In [1]: import numpy as np

In [2]: import numpy.linalg as la

In [3]: np.set_printoptions(precision=3, suppress=True, linewidth=100, legacy="1.25")

In [4]: rnd = lambda a: np.round(a, 3) + 0

In [5]: feats = np.loadtxt("sample14.csv", delimiter=",")

In [6]: feats
Out[6]: 
array([[-5.862, -0.134,  1.305, -5.261],
       [ 4.494, -0.691,  0.079,  3.919],
       [-7.983, -2.356, -3.717, -2.026],
       [ 4.535,  0.207, -2.057,  2.22 ]])

In [7]: np.kron(np.eye(2, dtype=int), feats)
Out[7]: 
array([[-5.862, -0.134,  1.305, -5.261, -0.   , -0.   ,  0.   , -0.   ],
       [ 4.494, -0.691,  0.079,  3.919,  0.   , -0.   ,  0.   ,  0.   ],
       [-7.983, -2.356, -3.717, -2.026, -0.   , -0.   , -0.   , -0.   ],
       [ 4.535,  0.207, -2.057,  2.22 ,  0.   ,  0.   , -0.   ,  0.   ],
       [-0.   , -0.   ,  0.   , -0.   , -5.862, -0.134,  1.305, -5.261],
       [ 0.   , -0.   ,  0.   ,  0.   ,  4.494, -0.691,  0.079,  3.919],
       [-0.   , -0.   , -0.   , -0.   , -7.983, -2.356, -3.717, -2.026],
       [ 0.   ,  0.   , -0.   ,  0.   ,  4.535,  0.207, -2.057,  2.22 ]])

In [8]: rnd(la.det(2 * feats)), rnd(la.det(feats))
Out[8]: (1541.216, 96.326)

In [9]: rnd(la.det(feats.T))
Out[9]: 96.326

In [10]: rnd(la.svd(feats, compute_uv=False))
Out[10]: array([13.567,  5.331,  1.953,  0.682])

In [11]: np.count_nonzero(feats)
Out[11]: 16

In [12]: rnd(feats.mean(axis=0))
Out[12]: array([-1.204, -0.744, -1.098, -0.287])

In [13]: rnd(la.norm(feats))
Out[13]: 14.723

In [14]: other = np.array([[0, 2, 2, 0, 0, 0],
    ...:     [2, 1, 3, 1, 0, 1],
    ...:     [3, 0, 3, 3, 1, 2],
    ...:     [1, 2, 3, 0, 2, 3],
    ...:     [3, 2, 2, 0, 1, 1],
    ...:     [1, 3, 0, 1, 2, 1]])

In [15]: W0 = np.tril(other)

In [16]: W0
Out[16]: 
array([[0, 0, 0, 0, 0, 0],
       [2, 1, 0, 0, 0, 0],
       [3, 0, 3, 0, 0, 0],
       [1, 2, 3, 0, 0, 0],
       [3, 2, 2, 0, 1, 0],
       [1, 3, 0, 1, 2, 1]])

In [17]: la.cond(W0) > 100
Out[17]: True

In [18]: rnd(la.norm(W0, 2) / la.norm(W0))
Out[18]: 0.849

In [19]: rng = np.random.default_rng(4699)

In [20]: lab = rng.permutation(6)

In [21]: lab
Out[21]: array([1, 0, 3, 5, 2, 4])

In [22]: other = W0[lab][:, lab]

In [23]: rnd(np.sort(np.abs(la.eigvals(other))))
Out[23]: array([0., 0., 1., 1., 1., 3.])

In [24]: M = np.loadtxt("x.csv", delimiter=",")

In [25]: M
Out[25]: 
array([[0., 1., 1.],
       [1., 0., 1.],
       [1., 1., 0.]])

In [26]: M @ M
Out[26]: 
array([[2., 1., 1.],
       [1., 2., 1.],
       [1., 1., 2.]])

In [27]: np.argwhere(np.triu(M))
Out[27]: 
array([[0, 1],
       [0, 2],
       [1, 2]])

In [28]: np.trace(M @ M @ M) // 6
Out[28]: 1.0

In [29]: Lm = np.diag(M.sum(axis=1)) - M

In [30]: Lm
Out[30]: 
array([[ 2., -1., -1.],
       [-1.,  2., -1.],
       [-1., -1.,  2.]])

In [31]: rnd(la.eigvalsh(Lm))
Out[31]: array([0., 3., 3.])

In [32]: round(la.det(Lm[1:, 1:]))
Out[32]: 3

In [33]: evals, evecs = la.eig(M)

In [34]: rnd(np.prod(evals))
Out[34]: 2.0

In [35]: rnd(np.sort(la.eigvals(M @ M)))
Out[35]: array([1., 1., 4.])

In [36]: rnd(M @ evecs[:, 0] - evals[0] * evecs[:, 0])
Out[36]: array([0., 0., 0.])

In [37]: rnd(np.sort(la.eigvals(M.T)))
Out[37]: array([-1., -1.,  2.])

In [38]: arr, _ = la.qr(np.array([[0.0, -0.4, -0.4, -0.2, -0.4, -2.4, -0.5],
    ...:     [-0.9, 0.7, 0.4, -0.2, 2.4, -1.1, -0.9],
    ...:     [-0.8, 0.0, 0.5, 2.0, -1.5, -0.6, 1.6],
    ...:     [0.3, -1.5, 1.2, 0.3, -0.3, -0.2, -0.2],
    ...:     [-1.0, 0.8, 0.0, 0.4, 0.8, 0.5, 0.5],
    ...:     [0.7, -1.0, -1.0, -0.7, 0.6, 0.2, -0.3],
    ...:     [1.9, 1.7, 0.8, -0.2, 0.3, 0.9, -1.2]]))

In [39]: rnd(arr)
Out[39]: 
array([[ 0.   ,  0.147,  0.186,  0.014,  0.171, -0.878, -0.378],
       [ 0.349, -0.29 , -0.189, -0.491, -0.56 , -0.335,  0.302],
       [ 0.31 , -0.029, -0.289,  0.841, -0.253, -0.165,  0.146],
       [-0.116,  0.563, -0.738, -0.176, -0.128,  0.03 , -0.276],
       [ 0.388, -0.331,  0.029, -0.008, -0.177,  0.26 , -0.8  ],
       [-0.272,  0.394,  0.484,  0.095, -0.717,  0.072, -0.096],
       [-0.737, -0.558, -0.258,  0.11 , -0.181, -0.122, -0.137]])

In [40]: x0 = np.array([3, 4, 4, 1, 4, 3, 4])

In [41]: target = arr @ x0

In [42]: rnd(target)
Out[42]: array([-2.117, -3.4  , -0.421, -2.75 , -3.177, -0.244, -7.005])

In [43]: rnd(la.solve(arr, target + arr[:, 1]))
Out[43]: array([3., 5., 4., 1., 4., 3., 4.])

In [44]: rnd(la.solve(arr.T, arr[6]))
Out[44]: array([0., 0., 0., 0., 0., 0., 1.])

In [45]: x0 = np.array([3, -2, -3, 0, 1, -1, 3])

In [46]: rnd(arr.T @ (arr @ x0))
Out[46]: array([ 3., -2., -3.,  0.,  1., -1.,  3.])

In [47]: [p for p in range(1, 25) if np.allclose(la.matrix_power(arr, p), np.eye(7))]
Out[47]: []

In [48]: gram = feats.T @ feats

In [49]: rnd(la.svd(feats, compute_uv=False) ** 2)
Out[49]: array([184.066,  28.423,   3.815,   0.465])

In [50]: rnd(la.eigvalsh(gram)[::-1])
Out[50]: array([184.066,  28.423,   3.815,   0.465])

In [51]: rnd(np.diag(gram))
Out[51]: array([138.854,   6.089,  19.757,  52.07 ])

In [52]: la.matrix_rank(gram)
Out[52]: 4

In [53]: lab = rng.permutation(7)

In [54]: lab
Out[54]: array([5, 2, 1, 3, 4, 6, 0])

In [55]: other = arr[lab][:, lab]

In [56]: np.allclose(other, arr)
Out[56]: False

In [57]: rnd(np.trace(other))
Out[57]: -0.997

In [58]: rnd(la.det(other)), rnd(la.det(arr[lab]))
Out[58]: (1.0, -1.0)

In [59]: rnd(other)
Out[59]: 
array([[ 0.072,  0.484,  0.394,  0.095, -0.717, -0.096, -0.272],
       [-0.165, -0.289, -0.029,  0.841, -0.253,  0.146,  0.31 ],
       [-0.335, -0.189, -0.29 , -0.491, -0.56 ,  0.302,  0.349],
       [ 0.03 , -0.738,  0.563, -0.176, -0.128, -0.276, -0.116],
       [ 0.26 ,  0.029, -0.331, -0.008, -0.177, -0.8  ,  0.388],
       [-0.122, -0.258, -0.558,  0.11 , -0.181, -0.137, -0.737],
       [-0.878,  0.186,  0.147,  0.014,  0.171, -0.378,  0.   ]])

In [60]: rnd(np.abs(la.eigvals(arr)).max())
Out[60]: 1.0

In [61]: rnd(np.trace(arr))
Out[61]: -0.997

In [62]: np.allclose(arr, arr.T)
Out[62]: False

In [63]: data = np.array([[0, 0, 1], [0, 0, 0], [0, 3, 0]])

In [64]: Uu, sv, vt = la.svd(data)

In [65]: sv
Out[65]: array([ 3.,  1., -0.])

In [66]: np.argmax(sv[:-1] / (sv[1:] + 1e-6)) + 1
Out[66]: 2

In [67]: other = Uu[:, :2] @ np.diag(sv[:2]) @ vt[:2]

In [68]: rnd(la.norm(data - other, 2)), sv[2]
Out[68]: (0.0, -0.0)

In [69]: other
Out[69]: 
array([[0., 0., 1.],
       [0., 0., 0.],
       [0., 3., 0.]])

In [70]: rnd(la.norm(data - other) / la.norm(data))
Out[70]: 0.0

In [71]: la.matrix_rank(data, rtol=0.05)
Out[71]: 2

In [72]: np.abs(data - other).max()
Out[72]: 0.0

In [73]: F = np.load("run12.npy")

In [74]: F
Out[74]: 
array([[ 4,  5,  6,  7,  8,  9],
       [10, 11, 12, 13, 14, 15],
       [16, 17, 18, 19, 20, 21],
       [22, 23, 24, 25, 26, 27],
       [28, 29, 30, 31, 32, 33]])

In [75]: [round(float(x), 3) for x in la.svd(F, compute_uv=False)[:3]]
Out[75]: [111.803, 3.888, 0.0]

In [76]: la.cond(F) > 100
Out[76]: True

In [77]: J = np.loadtxt("arr.csv", delimiter=",")

In [78]: rnd(J)
Out[78]: 
array([[0.25 , 0.   , 0.25 , 0.25 , 0.25 ],
       [0.   , 0.333, 0.   , 0.333, 0.333],
       [0.   , 0.5  , 0.5  , 0.   , 0.   ],
       [0.   , 0.   , 0.   , 1.   , 0.   ],
       [0.   , 0.5  , 0.   , 0.   , 0.5  ]])

In [79]: blk = np.stack([J, -2 * J, J[::-1]])

In [80]: rnd(blk.sum(axis=0))
Out[80]: 
array([[-0.25 ,  0.5  , -0.25 , -0.25 ,  0.25 ],
       [ 0.   , -0.333,  0.   ,  0.667, -0.333],
       [ 0.   ,  0.   ,  0.   ,  0.   ,  0.   ],
       [ 0.   ,  0.333,  0.   , -0.667,  0.333],
       [ 0.25 , -0.5  ,  0.25 ,  0.25 , -0.25 ]])

In [81]: rnd(np.einsum("bij,cij->bc", blk, blk))
Out[81]: 
array([[ 2.583, -5.167,  1.417],
       [-5.167, 10.333, -2.833],
       [ 1.417, -2.833,  2.583]])

In [82]: rnd(la.det(blk))
Out[82]: array([0., 0., 0.])

In [83]: la.matrix_rank(blk.reshape(3, -1))
Out[83]: 2

In [84]: other = J / la.norm(J, axis=1, keepdims=True)

In [85]: gram = other @ other.T

In [86]: rnd(np.degrees(np.arccos(np.clip(gram[1, 3], -1, 1))))
Out[86]: 54.736

In [87]: np.argwhere(np.triu(np.abs(gram) > 0.95, 1))
Out[87]: array([], shape=(0, 2), dtype=int64)

In [88]: rnd(la.norm(other, axis=1))
Out[88]: array([1., 1., 1., 1., 1.])

In [89]: rnd(gram[1])
Out[89]: array([0.577, 1.   , 0.408, 0.577, 0.816])

In [90]: lab = rng.integers(0, 2, 7)

In [91]: E = (lab[:, None] == lab) * 2 + np.eye(7)

In [92]: E
Out[92]: 
array([[3., 2., 2., 0., 2., 0., 2.],
       [2., 3., 2., 0., 2., 0., 2.],
       [2., 2., 3., 0., 2., 0., 2.],
       [0., 0., 0., 3., 0., 2., 0.],
       [2., 2., 2., 0., 3., 0., 2.],
       [0., 0., 0., 2., 0., 3., 0.],
       [2., 2., 2., 0., 2., 0., 3.]])

In [93]: u = np.array([5, 3, 0, 3, 1, 3, 3])

In [94]: other = E + np.outer(u, np.eye(7)[3])

In [95]: rnd(la.det(other) / la.det(E)), rnd(1 + la.solve(E, u)[3])
Out[95]: (1.6, 1.6)

In [96]: la.matrix_rank(la.inv(other) - la.inv(E), tol=1e-8)
Out[96]: 1

In [97]: lab = rng.permutation(7)

In [98]: lab
Out[98]: array([5, 4, 6, 2, 0, 1, 3])

In [99]: other = E[lab][:, lab]

In [100]: np.diag(other)
Out[100]: array([3., 3., 3., 3., 3., 3., 3.])
